$ python3 -q
>>> import numpy as np
>>> import numpy.linalg as la
>>> np.set_printoptions(precision=2, suppress=True, linewidth=140, floatmode="fixed")
>>> X = np.loadtxt("arr.csv", delimiter=",")
>>> X
array([[ 3.00,  4.00,  5.00,  6.00,  7.00,  8.00,  9.00, 10.00],
       [11.00, 12.00, 13.00, 14.00, 15.00, 16.00, 17.00, 18.00],
       [19.00, 20.00, 21.00, 22.00, 23.00, 24.00, 25.00, 26.00]])
>>> W = np.array([[3, -2, -2],
...     [-1, -1, 3],
...     [-2, -2, -1],
...     [0, -2, 2],
...     [3, -1, 3],
...     [2, 2, 1],
...     [1, 2, 2],
...     [2, 0, -3]])
>>> coef = np.array([1, 3, 1])
>>> act = np.maximum(X @ W + coef, 0)
>>> (act > 0).mean(axis=0)
array([1.00, 0.00, 1.00])
>>> act
array([[ 62.00,   0.00,  31.00],
       [126.00,   0.00,  71.00],
       [190.00,   0.00, 111.00]])
>>> Z = np.array([[-1, -2, -1], [1, 0, 1], [2, -1, -1]])
>>> print(W @ Z)
[[-9 -4 -3]
 [ 6 -1 -3]
 [-2  5  1]
 [ 2 -2 -4]
 [ 2 -9 -7]
 [ 2 -5 -1]
 [ 5 -4 -1]
 [-8 -1  1]]
>>> A2 = X[0, 0] * X[1:] - np.outer(X[1:, 0], X[0])
>>> A2
array([[   0.00,   -8.00,  -16.00,  -24.00,  -32.00,  -40.00,  -48.00,  -56.00],
       [   0.00,  -16.00,  -32.00,  -48.00,  -64.00,  -80.00,  -96.00, -112.00]])
>>> la.matrix_rank(A2), la.matrix_rank(X)
(np.int64(1), np.int64(2))
>>> X[:, 0] / X[0, 0]
array([1.00, 3.67, 6.33])
>>> print(np.flatnonzero(~A2.round(6).any(axis=1)))
[]
>>> M = np.load("mat.npy")
>>> M
array([[6.00, 5.00, 0.00, 0.00, 0.00, 5.00, 5.00, 5.00],
       [5.00, 6.00, 0.00, 0.00, 0.00, 5.00, 5.00, 5.00],
       [0.00, 0.00, 6.00, 5.00, 5.00, 0.00, 0.00, 0.00],
       [0.00, 0.00, 5.00, 6.00, 5.00, 0.00, 0.00, 0.00],
       [0.00, 0.00, 5.00, 5.00, 6.00, 0.00, 0.00, 0.00],
       [5.00, 5.00, 0.00, 0.00, 0.00, 6.00, 5.00, 5.00],
       [5.00, 5.00, 0.00, 0.00, 0.00, 5.00, 6.00, 5.00],
       [5.00, 5.00, 0.00, 0.00, 0.00, 5.00, 5.00, 6.00]])
>>> round(la.det(M), 2)
np.float64(416.0)
>>> M @ M
array([[136.00, 135.00,   0.00,   0.00,   0.00, 135.00, 135.00, 135.00],
       [135.00, 136.00,   0.00,   0.00,   0.00, 135.00, 135.00, 135.00],
       [  0.00,   0.00,  86.00,  85.00,  85.00,   0.00,   0.00,   0.00],
       [  0.00,   0.00,  85.00,  86.00,  85.00,   0.00,   0.00,   0.00],
       [  0.00,   0.00,  85.00,  85.00,  86.00,   0.00,   0.00,   0.00],
       [135.00, 135.00,   0.00,   0.00,   0.00, 136.00, 135.00, 135.00],
       [135.00, 135.00,   0.00,   0.00,   0.00, 135.00, 136.00, 135.00],
       [135.00, 135.00,   0.00,   0.00,   0.00, 135.00, 135.00, 136.00]])
